% ipython --no-banner

In [1]: import numpy as np

In [2]: import numpy.linalg as la

In [3]: np.set_printoptions(suppress=True, linewidth=200)

In [4]: E = np.array([[9, 0, -4, 2], [2, 9, 0, -4], [-4, 2, 9, 0], [0, -4, 2, 9]])

In [5]: A2 = E / np.sqrt((E ** 2).mean(axis=1, keepdims=True))

In [6]: la.matrix_rank(E - E.mean(axis=1, keepdims=True))
Out[6]: np.int64(3)

In [7]: np.round(la.norm(A2, axis=1), 2)
Out[7]: array([2., 2., 2., 2.])

In [8]: E @ (-1.0) ** np.arange(4)
Out[8]: array([ 3., -3.,  3., -3.])

In [9]: np.round(np.sort(np.abs(np.fft.fft(E[0]))), 2), np.round(np.sort(la.svd(E, compute_uv=False)), 2)
Out[9]: (array([ 3.  ,  7.  , 13.15, 13.15]), array([ 3.  ,  7.  , 13.15, 13.15]))

In [10]: A2 = np.array([[2, 2, 2], [-1, -1, 2], [-2, 0, 0], [-3, 2, 3]])

In [11]: np.einsum("ik,kj->ji", E, A2)
Out[11]: 
array([[ 20,   7, -28, -27],
       [ 22, -13, -10,  22],
       [ 24,  10,  -4,  19]])

In [12]: A2.T @ E.T
Out[12]: 
array([[ 20,   7, -28, -27],
       [ 22, -13, -10,  22],
       [ 24,  10,  -4,  19]])

In [13]: u, g = E[1], E[3]

In [14]: u @ u
Out[14]: np.int64(101)

In [15]: pr = (u @ g) / (u @ u) * u

In [16]: la.matrix_rank(np.outer(u, g))
Out[16]: np.int64(1)

In [17]: Uu, sig, Vt = la.svd(E, full_matrices=False)

In [18]: np.round(sig / sig[0], 2)
Out[18]: array([1.  , 1.  , 0.53, 0.23])

In [19]: np.round(Vt @ Vt.T, 2) + 0
Out[19]: 
array([[1., 0., 0., 0.],
       [0., 1., 0., 0.],
       [0., 0., 1., 0.],
       [0., 0., 0., 1.]])

In [20]: np.allclose(Uu * sig @ Vt, E)
Out[20]: True

In [21]: (sig > 1e-8).sum()
Out[21]: np.int64(4)

In [22]: round(np.sqrt((sig ** 2).sum()), 2), round(float(la.norm(E)), 2)
Out[22]: (np.float64(20.1), 20.1)

In [23]: np.round(np.cumsum(sig ** 2) / np.sum(sig ** 2), 2)
Out[23]: array([0.43, 0.86, 0.98, 1.  ])
